$ python -q
>>> import numpy as np
>>> import numpy.linalg as la
>>> np.set_printoptions(suppress=True, linewidth=160)
>>> feats = np.load("m.npy")
>>> feats.round(2)
array([[ 0.77, -0.34, -0.06,  0.47],
       [-0.34,  0.55,  0.04,  0.41],
       [-0.06,  0.04,  1.26, -0.49],
       [ 0.47,  0.41, -0.49,  1.41]])
>>> np.round((feats + feats.T) / 2, 2)
array([[ 0.77, -0.34, -0.06,  0.47],
       [-0.34,  0.55,  0.04,  0.41],
       [-0.06,  0.04,  1.26, -0.49],
       [ 0.47,  0.41, -0.49,  1.41]])
>>> np.round(np.sort(np.abs(la.eigvals(feats))), 2) + 0
array([0., 1., 1., 2.])
>>> feats.inv()
Traceback (most recent call last):
  File "<python-input-7>", line 1, in <module>
    feats.inv()
    ^^^^^^^^^
AttributeError: 'numpy.ndarray' object has no attribute 'inv'
>>> round(np.abs(la.eigvals(feats)).max(), 2)
np.float64(2.0)
>>> U, sigma, vt = la.svd(feats)
>>> evecs = vt[:(sigma > 1e-8).sum()]
>>> rng = np.random.default_rng(33)
>>> x0 = feats[2] + 4 * feats[3] + rng.integers(2) * np.eye(4)[0]
>>> x0.round(2)
array([ 2.83,  1.66, -0.71,  5.16])
>>> np.round(np.diag(evecs.T @ evecs), 2)
array([0.69, 0.53, 0.97, 0.81])
>>> la.matrix_rank(np.vstack([feats, x0]))
np.int64(4)
>>> round(la.norm(x0 - evecs.T @ evecs @ x0), 2)
np.float64(0.56)
>>> np.round(feats.reshape(2, -1), 2)
array([[ 0.77, -0.34, -0.06,  0.47, -0.34,  0.55,  0.04,  0.41],
       [-0.06,  0.04,  1.26, -0.49,  0.47,  0.41, -0.49,  1.41]])
>>> np.round(feats.ravel(order="F"), 2)
array([ 0.77, -0.34, -0.06,  0.47, -0.34,  0.55,  0.04,  0.41, -0.06,  0.04,  1.26, -0.49,  0.47,  0.41, -0.49,  1.41])
>>> t3 = feats.reshape(4, 2, -1)
>>> np.round(t3.sum(axis=1), 2)
array([[ 0.71,  0.13],
       [-0.3 ,  0.96],
       [ 1.2 , -0.45],
       [-0.02,  1.82]])
>>> np.round(np.einsum("ihd,ihd->ih", t3, t3), 2)
array([[0.72, 0.23],
       [0.42, 0.17],
       [0.01, 1.83],
       [0.39, 2.24]])
>>> t3.shape
(4, 2, 2)
>>> np.round(t3.transpose(1, 0, 2), 2)
array([[[ 0.77, -0.34],
        [-0.34,  0.55],
        [-0.06,  0.04],
        [ 0.47,  0.41]],

       [[-0.06,  0.47],
        [ 0.04,  0.41],
        [ 1.26, -0.49],
        [-0.49,  1.41]]])
>>> O, _ = la.qr(np.array([[1.5, 0.7, -1.3], [1.9, -0.5, -1.0], [-0.6, -0.5, -0.7]]))
>>> mat = O[:, :3]
>>> mat.round(2)
array([[-0.6 ,  0.61,  0.51],
       [-0.76, -0.63, -0.13],
       [ 0.24, -0.47,  0.85]])
>>> z = rng.permutation(3)
>>> other = mat[:, z] * rng.choice([-1, 1], 3)
>>> other.round(2)
array([[-0.6 ,  0.61,  0.51],
       [-0.76, -0.63, -0.13],
       [ 0.24, -0.47,  0.85]])
>>> U, _, vt = la.svd(mat.T @ other)
>>> np.round(U @ vt, 2) + 0
array([[1., 0., 0.],
       [0., 1., 0.],
       [0., 0., 1.]])
>>> np.round(la.lstsq(mat, other)[0], 2) + 0
array([[1., 0., 0.],
       [0., 1., 0.],
       [0., 0., 1.]])
>>> z
array([0, 1, 2])
>>> np.round(la.norm(mat, axis=0), 2)
array([1., 1., 1.])
>>> np.round(la.pinv(mat), 2)
array([[-0.6 , -0.76,  0.24],
       [ 0.61, -0.63, -0.47],
       [ 0.51, -0.13,  0.85]])
>>> O, Rm = la.qr(mat)
>>> O.shape, Rm.shape
((3, 3), (3, 3))
>>> np.round(abs(Rm[0, 0]), 2), np.round(la.norm(mat[:, 0]), 2)
(np.float64(1.0), np.float64(1.0))
>>> W1 = np.array([[2, 2, 4, 1, 7, 7], [4, 6, 4, 9, 4, 8], [6, 2, 9, 9, 2, 8]])
>>> coef = np.array([-1, 0, -1, 2, 2, -3])
>>> act = np.maximum(mat @ W1 + coef, 0)
>>> (act > 0).astype(int)
array([[1, 1, 1, 1, 1, 1],
       [0, 0, 0, 0, 0, 0],
       [1, 0, 1, 1, 1, 1]])
>>> la.matrix_rank(act)
np.int64(2)
>>> Z = np.array([[3, 8, 4],
...     [9, 1, -3],
...     [0, -6, 4],
...     [-6, -1, -1],
...     [-1, 1, 2],
...     [-8, -3, -3]])
>>> np.round(act @ Z, 2)
array([[-43.23,  -7.45,   2.98],
       [  0.  ,   0.  ,   0.  ],
       [-43.1 , -20.09,  29.89]])
>>> other = np.array([[0, 1, 1], [1, 1, 1], [2, 2, 0]])
>>> np.einsum("ij,ij->i", mat, mat)
array([1., 1., 1.])
>>> np.round(np.einsum("ik,kj->ij", mat, other), 2)
array([[ 1.64,  1.03,  0.01],
       [-0.9 , -1.66, -1.4 ],
       [ 1.23,  1.47, -0.23]])
>>> np.round(np.einsum("ij->j", mat), 2)
array([-1.12, -0.49,  1.22])
>>> other = np.array([[0, 3], [3, 1]])
>>> data = np.block([[np.zeros((2, 2)), other], [other.T, np.zeros((2, 2))]])
>>> data
array([[0., 0., 0., 3.],
       [0., 0., 3., 1.],
       [0., 3., 0., 0.],
       [3., 1., 0., 0.]])
>>> # symmetric, so the eigenvalues are real
>>> r0 = np.array([-3, -3, -3, 3])
>>> other = data + np.outer(r0, np.eye(4)[0])
>>> la.matrix_rank(la.inv(other) - la.inv(data), tol=1e-8)
np.int64(1)
>>> np.round(la.eigvalsh(data).min(), 2)
np.float64(-3.54)
>>> [round(float(la.det(data[:i, :i])), 2) + 0 for i in range(1, 5)]
[0.0, 0.0, 0.0, 81.0]
>>> t = rng.uniform(0, 2 * np.pi, 27)
>>> O, _ = la.qr(np.array([[-0.4, 1.9], [-0.5, 0.0], [0.4, 0.0]]))
>>> K = 10 * np.c_[np.cos(t), np.sin(t)] @ O.T
>>> K.round(2)
array([[ 8.62, -3.96,  3.17],
       [ 0.01,  7.81, -6.25],
       [ 9.92,  0.99, -0.79],
       [-8.69,  3.87, -3.09],
       [ 2.84,  7.49, -5.99],
       [ 6.53, -5.91,  4.73],
       [ 4.41,  7.01, -5.61],
       [ 8.21, -4.46,  3.57],
       [-2.44, -7.57,  6.06],
       [ 1.51, -7.72,  6.18],
       [10.  ,  0.19, -0.15],
       [-4.45, -6.99,  5.59],
       [-9.15,  3.16, -2.53],
       [-9.76,  1.71, -1.37],
       [-4.16, -7.1 ,  5.68],
       [ 3.84,  7.21, -5.77],
       [ 8.34,  4.31, -3.45],
       [ 9.24,  2.98, -2.38],
       [-1.06, -7.76,  6.21],
       [-8.04, -4.64,  3.71],
       [ 9.65, -2.04,  1.63],
       [-8.33, -4.32,  3.46],
       [ 9.19,  3.09, -2.47],
       [ 6.88, -5.67,  4.54],
       [ 8.52, -4.09,  3.27],
       [ 8.4 , -4.24,  3.39],
       [-9.77,  1.66, -1.33]])
>>> Xs = K - K.mean(axis=0)
>>> U, sigma, vt = la.svd(Xs, full_matrices=False)
>>> np.round(vt[0] * np.sign(vt[0, np.abs(vt[0]).argmax()]), 2)
array([ 0.97,  0.2 , -0.16])
>>> np.abs(U[:, 0]).argmax()
np.int64(21)
>>> W1 = np.array([[1, 1, 2, -1, -2, 1], [1, -2, 2, 2, 2, 0], [-2, 1, -2, 2, -1, -1]])
>>> coef = np.array([9, 7, -3, -4, 7, -4])
>>> act = np.maximum(K @ W1 + coef, 0)
>>> np.round((act > 0).mean(axis=0), 2)
array([0.74, 0.7 , 0.37, 0.22, 0.41, 0.52])
>>> la.matrix_rank(act)
np.int64(6)
>>> Z = np.array([[1, 4], [0, 1], [1, 1], [3, 0], [4, 3], [2, 0]])
>>> W1 @ Z
array([[ -6,   1],
       [ 17,  10],
       [ -4, -12]])
>>> dist = la.norm(K[:, None] - K[None], axis=-1)
>>> la.matrix_rank(dist ** 2)
np.int64(3)
>>> dist[:5, :5].round(2)
array([[ 0.  , 17.36,  6.47, 20.  , 15.76],
       [17.36,  0.  , 13.21, 10.05,  2.86],
       [ 6.47, 13.21,  0.  , 18.97, 10.92],
       [20.  , 10.05, 18.97,  0.  , 12.42],
       [15.76,  2.86, 10.92, 12.42,  0.  ]])
>>> dist[26].round(6).argsort(kind="stable")[:4]
array([26, 13, 12,  3])
>>> np.unravel_index(dist.round(6).argmax(), dist.shape)
(np.int64(16), np.int64(21))
>>> dist.mean(axis=1).argmax()
np.int64(3)
>>> np.round(la.norm(K, axis=1), 2)
array([10., 10., 10., 10., 10., 10., 10., 10., 10., 10., 10., 10., 10., 10., 10., 10., 10., 10., 10., 10., 10., 10., 10., 10., 10., 10., 10.])
>>> np.flatnonzero(dist[26] < dist.mean() / 2)
array([ 3, 12, 13, 26])
>>> z = K[:, 2] > np.median(K[:, 2])
>>> r0 = K[z].mean(axis=0) - K[~z].mean(axis=0)
>>> z.astype(int)
array([1, 0, 0, 0, 0, 1, 0, 1, 1, 1, 0, 1, 0, 0, 1, 0, 0, 0, 1, 1, 0, 1, 0, 1, 1, 1, 0])
>>> np.argsort(-np.abs(r0).round(6), kind="stable")
array([1, 2, 0])
>>> ((K - K.mean(axis=0)) @ r0 > 0).astype(int)
array([1, 0, 0, 0, 0, 1, 0, 1, 1, 1, 0, 1, 0, 0, 1, 0, 0, 0, 1, 1, 1, 1, 0, 1, 1, 1, 0])
>>> m1 = np.array([[-0.3, 1.02, -0.3],
...     [-1.3, 2.5, -1.3],
...     [0.1, 3.84, -1.7],
...     [-0.9, -0.68, 0.3],
...     [-0.5, -3.04, 1.3],
...     [-1.3, 0.12, -0.2],
...     [-1.6, 3.59, -1.6],
...     [0.4, 2.39, -1.2],
...     [-1.9, 0.28, -0.2],
...     [-0.7, -2.54, 1.1],
...     [0.9, 1.17, -0.4],
...     [0.1, -4.55, 2.3],
...     [-0.9, 1.53, -0.8],
...     [0.4, 3.01, -1.2],
...     [1.6, -2.64, 1.1],
...     [1.2, 0.03, 0.3],
...     [0.4, -1.02, 0.7],
...     [0.9, 0.97, -0.3],
...     [0.7, 1.78, -0.8],
...     [1.1, 1.51, -0.6]])
>>> Xs = (m1 - m1.mean(axis=0)) / m1.std(axis=0)
>>> np.argwhere(np.abs(Xs) > 2)
array([[11,  1],
       [11,  2]])
>>> np.round(Xs.std(axis=0), 2)
array([1., 1., 1.])
>>> coef = la.lstsq(np.delete(Xs, 0, axis=1), Xs[:, 0])[0]
>>> coef.round(2)
array([3.63, 3.76])
>>> np.abs(coef).argmax()
np.int64(1)
>>> C2 = np.cov(m1, rowvar=False)
>>> np.argwhere(np.triu(np.abs(np.corrcoef(m1.T)) > 0.8, 1))
array([[1, 2]])
>>> np.round(np.polyfit(m1[:, 0], m1[:, 2], 1), 2)
array([ 0.17, -0.16])
>>> C2.round(2)
array([[ 1.04, -0.23,  0.18],
       [-0.23,  5.29, -2.43],
       [ 0.18, -2.43,  1.13]])
>>> np.round(np.corrcoef(m1.T), 2)
array([[ 1.  , -0.1 ,  0.16],
       [-0.1 ,  1.  , -0.99],
       [ 0.16, -0.99,  1.  ]])
>>> C2.shape
(3, 3)
>>> np.round(np.median(m1, axis=0), 2)
array([ 0.1,  1. , -0.3])
>>> round(float(la.norm(m1[10], 1)), 2), round(la.norm(m1[10], np.inf), 2)
(2.47, np.float64(1.17))
>>> la.norm(m1, axis=1).argmax()
np.int64(11)
>>> np.round(la.norm(m1, axis=0), 2)
array([ 4.45, 10.24,  4.71])
>>> round(float(la.norm(m1, 1)), 2), round(la.norm(m1, np.inf), 2)
(38.21, np.float64(6.95))
>>> Xs = m1 - m1.mean(axis=0)
>>> evecs = la.svd(Xs)[2][:2]
>>> other = Xs - Xs @ evecs.T @ evecs
>>> np.round(other.std(axis=0), 2)
array([0.01, 0.04, 0.1 ])
>>> np.round((Xs @ evecs.T).std(axis=0), 2)
array([2.47, 0.99])
>>> X = np.load("test6.npy")
>>> X
array([[ 2.,  0.,  0.,  0.],
       [ 0.,  5.,  3.,  0.],
       [ 0., -2., -4.,  0.],
       [ 0.,  4.,  3., -2.]])
>>> np.round(la.det(X[::-1]), 2)
np.float64(56.0)
>>> np.kron(np.eye(2, dtype=int), X)
array([[ 2.,  0.,  0.,  0.,  0.,  0.,  0.,  0.],
       [ 0.,  5.,  3.,  0.,  0.,  0.,  0.,  0.],
       [ 0., -2., -4.,  0.,  0., -0., -0.,  0.],
       [ 0.,  4.,  3., -2.,  0.,  0.,  0., -0.],
       [ 0.,  0.,  0.,  0.,  2.,  0.,  0.,  0.],
       [ 0.,  0.,  0.,  0.,  0.,  5.,  3.,  0.],
       [ 0., -0., -0.,  0.,  0., -2., -4.,  0.],
       [ 0.,  0.,  0., -0.,  0.,  4.,  3., -2.]])
>>> np.poly(X)
array([  1.,  -1., -18.,   4.,  56.])
>>> np.round(la.eigvals(X), 2)
array([-2.  ,  4.27, -3.27,  2.  ])
>>> round(float(la.det(X.T)), 2)
56.0
